$ python3 -q
>>> import numpy as np
>>> from numpy import linalg as LA
>>> np.set_printoptions(precision=3, suppress=True, linewidth=120)
>>> mat = np.loadtxt("layer17.csv", delimiter=",")
>>> print(mat)
[[ 0.809  0.    -0.588]
 [ 0.     1.     0.   ]
 [ 0.588  0.     0.809]]
>>> q, R = LA.qr(mat)
>>> print(q)
[[-0.809  0.    -0.588]
 [-0.     1.     0.   ]
 [-0.588 -0.     0.809]]
>>> print(round(abs(R[0, 0]), 3), np.round(LA.norm(mat[:, 0]), 3))
1.0 1.0
>>> print(np.round(q.T @ q, 3) + 0)
[[1. 0. 0.]
 [0. 1. 0.]
 [0. 0. 1.]]
>>> print(R)
[[-1.  0.  0.]
 [ 0.  1.  0.]
 [ 0.  0.  1.]]
>>> print(round(np.trace(q @ q.T), 3))
3.0
>>> print(LA.pinv(mat))
[[ 0.809  0.     0.588]
 [ 0.     1.     0.   ]
 [-0.588  0.     0.809]]
>>> print(LA.norm(mat, axis=0))
[1. 1. 1.]
>>> print(np.round(mat @ mat.T, 3) + 0)
[[1. 0. 0.]
 [0. 1. 0.]
 [0. 0. 1.]]
>>> print(round(mat[:, 2] @ mat[:, 0], 3))
-0.0
>>> F = np.load("data.npy")
>>> print(F)
[[ 0.5 -0.5]
 [-0.5  0.5]]
>>> # rows and columns are dependent
>>> ev, vecs = LA.eigh(F)
>>> x = np.array([1, 8])
>>> print((np.sign(vecs[:, -1].round(6)) == np.sign(vecs[0, -1].round(6))).astype(int))
[1 0]
>>> print(vecs * np.maximum(ev, 0) @ vecs.T)
[[ 0.5 -0.5]
 [-0.5  0.5]]
>>> print(LA.matrix_rank(F, rtol=0.1))
1
>>> print([round(float(x), 3) for x in LA.svd(F, compute_uv=False)[:3]])
[1.0, 0.0]
>>> print(LA.matrix_power(mat, 2))
[[ 0.309  0.    -0.951]
 [ 0.     1.     0.   ]
 [ 0.951  0.     0.309]]
>>> print((mat + mat.T) / 2)
[[0.809 0.    0.   ]
 [0.    1.    0.   ]
 [0.    0.    0.809]]
>>> print(mat @ mat)
[[ 0.309  0.    -0.951]
 [ 0.     1.     0.   ]
 [ 0.951  0.     0.309]]
>>> print(np.allclose(mat, mat.T))
False
>>> print(round(np.abs(LA.eigvals(mat)).max(), 3))
1.0
>>> u = np.array([2, 2, 1, 1])
>>> W0 = np.array([np.roll(u, i) for i in range(4)])
>>> print(W0)
[[2 2 1 1]
 [1 2 2 1]
 [1 1 2 2]
 [2 1 1 2]]
>>> # looks like rank 3
>>> M2 = W0 / LA.norm(W0, axis=1, keepdims=True)
>>> G = M2 @ M2.T
>>> print((G - 2 * np.eye(4)).round(6).argmax(axis=1))
[1 0 1 0]
>>> print(LA.norm(M2, axis=1))
[1. 1. 1. 1.]
>>> print(np.round(LA.svd(W0, compute_uv=False), 3) + 0)
[6.    1.414 1.414 0.   ]
>>> print(W0.sum(axis=0))
[6 6 6 6]
>>> print(W0 - W0[0])
[[ 0  0  0  0]
 [-1  0  1  0]
 [-1 -1  1  1]
 [ 0 -1  0  1]]
>>> print(np.unravel_index(np.abs(W0).argmax(), W0.shape))
(np.int64(0), np.int64(0))
>>> print(LA.matrix_rank(W0))
3
>>> print(np.abs(W0).max())
2
>>> print(np.fft.fft(W0[0]))
[6.+0.j 1.-1.j 0.+0.j 1.+1.j]
>>> print(W0 @ np.ones(4))
[6. 6. 6. 6.]
>>> M = np.array([[-14.0, 11.0, -5.0], [-22.0, 19.0, -10.0], [-10.0, 10.0, -7.0]])
>>> print(round(float(LA.det(M[::-1])), 3))
-18.0
>>> print(np.einsum("ii->", M))
-2.0
>>> print(np.poly(M))
[  1.   2.  -9. -18.]
>>> print(np.kron(np.eye(2, dtype=int), M))
[[-14.  11.  -5.  -0.   0.  -0.]
 [-22.  19. -10.  -0.   0.  -0.]
 [-10.  10.  -7.  -0.   0.  -0.]
 [ -0.   0.  -0. -14.  11.  -5.]
 [ -0.   0.  -0. -22.  19. -10.]
 [ -0.   0.  -0. -10.  10.  -7.]]
>>> ev, vecs = LA.eig(M)
>>> print(np.round(M @ vecs[:, 0] - ev[0] * vecs[:, 0], 3) + 0)
[0. 0. 0.]
>>> print(round(float(np.prod(ev)), 3))
18.0
>>> A = np.loadtxt("sample1.csv", delimiter=",")
>>> print(A)
[[-1.71   3.169  2.322]
 [-5.501 -2.123  0.41 ]
 [-4.264  1.981 -2.347]
 [ 7.57  -4.378  0.457]
 [ 6.06  -3.078  0.593]
 [-3.495  0.294 -3.571]
 [ 0.204  3.194  2.3  ]
 [-2.484  1.845 -1.513]
 [-0.771  2.41   2.46 ]
 [-3.928 -0.802 -1.207]
 [-1.12   4.324  1.341]
 [-0.69   1.181  0.252]
 [-2.74   1.806 -2.794]
 [ 1.253  1.299  2.852]
 [-2.253  0.195 -0.631]
 [-2.008  0.776 -1.34 ]
 [-2.658  1.024 -2.47 ]
 [ 7.001 -3.127  1.182]
 [-1.703  2.03   1.422]
 [-2.38  -0.117 -1.154]
 [-3.103  0.198 -0.491]
 [-2.425 -2.044 -2.556]
 [ 7.128 -3.878 -0.196]
 [ 6.464 -2.37  -1.439]
 [ 0.592  4.257  1.512]]
>>> u = np.array([0, 0])
>>> print(np.cross(mat[0, :3], mat[1, :3]))
[ 0.588 -0.     0.809]
>>> print(np.convolve(mat[0], u))
[0. 0. 0. 0.]
>>> M2 = np.c_[A[:, :2] @ np.array([[2, 1], [1, 3]]), np.array([3, -1, 2, -3, 1, 0, -1, 1, -3, 0, -2, -1, 2, 0, -2, -2, 3, 3, -1, -1, 2, 2, -3, -3, 2])]
>>> print(M2)
[[ -0.251   7.797   3.   ]
 [-13.125 -11.87   -1.   ]
 [ -6.547   1.679   2.   ]
 [ 10.762  -5.564  -3.   ]
 [  9.042  -3.174   1.   ]
 [ -6.696  -2.613   0.   ]
 [  3.602   9.786  -1.   ]
 [ -3.123   3.051   1.   ]
 [  0.868   6.459  -3.   ]
 [ -8.658  -6.334   0.   ]
 [  2.084  11.852  -2.   ]
 [ -0.199   2.853  -1.   ]
 [ -3.674   2.678   2.   ]
 [  3.805   5.15    0.   ]
 [ -4.311  -1.668  -2.   ]
 [ -3.24    0.32   -2.   ]
 [ -4.292   0.414   3.   ]
 [ 10.875  -2.38    3.   ]
 [ -1.376   4.387  -1.   ]
 [ -4.877  -2.731  -1.   ]
 [ -6.008  -2.509   2.   ]
 [ -6.894  -8.557   2.   ]
 [ 10.378  -4.506  -3.   ]
 [ 10.558  -0.646  -3.   ]
 [  5.441  13.363   2.   ]]
>>> print(np.round(LA.lstsq(A, M2[:, 0])[0], 3) + 0)
[2. 1. 0.]
>>> X = np.array([[5.0, 2.0, 1.0, 0.0],
...     [4.0, 5.0, 5.0, 0.0],
...     [2.0, 2.0, 4.0, 0.0],
...     [0.0, 0.0, 0.0, 1.0]])
>>> # splits into 2 blocks
>>> def softmax(z):
...     e = np.exp(z - z.max(axis=-1, keepdims=True))
...     return e / e.sum(axis=-1, keepdims=True)
... 
>>> print(np.round(softmax(10 * X[2]), 3) + 0)
[0. 0. 1. 0.]
>>> print(softmax(X[2] + 2))
[0.105 0.105 0.776 0.014]
>>> S = X @ X.T / np.sqrt(4)
>>> print(np.round(softmax(S), 3) + 0)
[[0.076 0.924 0.    0.   ]
 [0.    1.    0.    0.   ]
 [0.    0.999 0.001 0.   ]
 [0.215 0.215 0.215 0.355]]
>>> print(np.round(softmax(S + np.triu(np.full(S.shape, -np.inf), 1)), 3) + 0)
[[1.    0.    0.    0.   ]
 [0.    1.    0.    0.   ]
 [0.    0.999 0.001 0.   ]
 [0.215 0.215 0.215 0.355]]
>>> print(softmax(S).round(6).argmax(axis=1))
[1 1 1 3]
>>> print(np.round(softmax(S)[2] @ X, 3) + 0)
[3.998 4.997 4.999 0.   ]
>>> ev, vecs = LA.eig(X)
>>> print(np.sort(LA.eigvals(X @ X)))
[ 1.     1.508  9.    95.492]
>>> print(np.sort(LA.eigvals(LA.inv(X))))
[0.102 0.333 0.814 1.   ]
>>> print(np.round(np.prod(ev), 3))
36.0
>>> x = np.array([0, 1, 1, 3])
>>> target = X @ x
>>> print(target)
[ 3. 10.  6.  3.]
>>> print(np.round(LA.solve(X, target), 3) + 0)
[0. 1. 1. 3.]
>>> print(LA.solve(X.T, X[2]))
[0. 0. 1. 0.]
>>> print(np.round(LA.solve(X, target + X[:, 2]), 3) + 0)
[0. 1. 2. 3.]
>>> q, R = LA.qr(X)
>>> print(np.abs(np.diag(R)))
[6.708 2.704 1.985 1.   ]
>>> print(np.trace(q @ q.T))
4.0
>>> print(np.allclose(R.T @ R, X.T @ X))
True
>>> K = -3 * np.eye(4) + np.eye(4, k=1)
>>> print(K)
[[-3.  1.  0.  0.]
 [ 0. -3.  1.  0.]
 [ 0.  0. -3.  1.]
 [ 0.  0.  0. -3.]]
>>> u = np.array([0, 2, 0, 2])
>>> M2 = K + np.outer(u, np.eye(4)[2])
>>> print(M2)
[[-3.  1.  0.  0.]
 [ 0. -3.  3.  0.]
 [ 0.  0. -3.  1.]
 [ 0.  0.  2. -3.]]
>>> print(LA.matrix_rank(M2 - K))
1
>>> hat = np.triu(np.array([[1, 4, 4, -5], [-1, 4, 2, 5], [1, 4, 2, 5], [2, -3, -3, 2]]), 1) + np.eye(4)
>>> M2 = hat @ K @ LA.inv(hat)
>>> print(M2)
[[ -3.   1.   2. -11.]
 [  0.  -3.   1.  -3.]
 [  0.   0.  -3.   1.]
 [  0.   0.   0.  -3.]]
>>> print(LA.matrix_rank(M2))
4
>>> print(round(float(LA.det(M2)), 3))
81.0
>>> data = np.array([[2, -1, 2], [-1, 2, -1], [2, -1, 2]])
>>> print(data)
[[ 2 -1  2]
 [-1  2 -1]
 [ 2 -1  2]]
>>> # rows 0 and 2 are equal
>>> rng = np.random.default_rng(545678)
>>> idx = rng.permutation(3)
>>> print(idx)
[0 2 1]
>>> M2 = data[idx][:, idx]
>>> print(np.allclose(M2, data))
False
>>> print(M2)
[[ 2  2 -1]
 [ 2  2 -1]
 [-1 -1  2]]
>>> hat = np.triu(np.array([[2, 1, -4], [-3, 5, 0], [0, 1, -4]]), 1) + np.eye(3)
>>> M2 = hat @ data @ LA.inv(hat)
>>> print(M2)
[[ -7.  12. -35.]
 [ -1.   3.  -5.]
 [  2.  -3.  10.]]
>>> print(np.trace(M2), np.trace(data))
6.0 6
>>> print(np.round(LA.det(M2), 3))
-0.0
>>> U, s, Vh = LA.svd(data)
>>> vecs = Vh[:(s > 1e-8).sum()]
>>> x = data[0] + -2 * data[2] + rng.integers(2) * np.eye(3)[0]
>>> print(x)
[-2.  1. -2.]
>>> print(np.round(LA.norm(x - vecs.T @ vecs @ x), 3))
0.0
>>> print(LA.matrix_rank(np.vstack([data, x])))
2
>>> print(np.allclose(vecs.T @ vecs @ x, x))
True
>>> print(np.round(vecs.T @ vecs, 3) + 0)
[[0.5 0.  0.5]
 [0.  1.  0. ]
 [0.5 0.  0.5]]
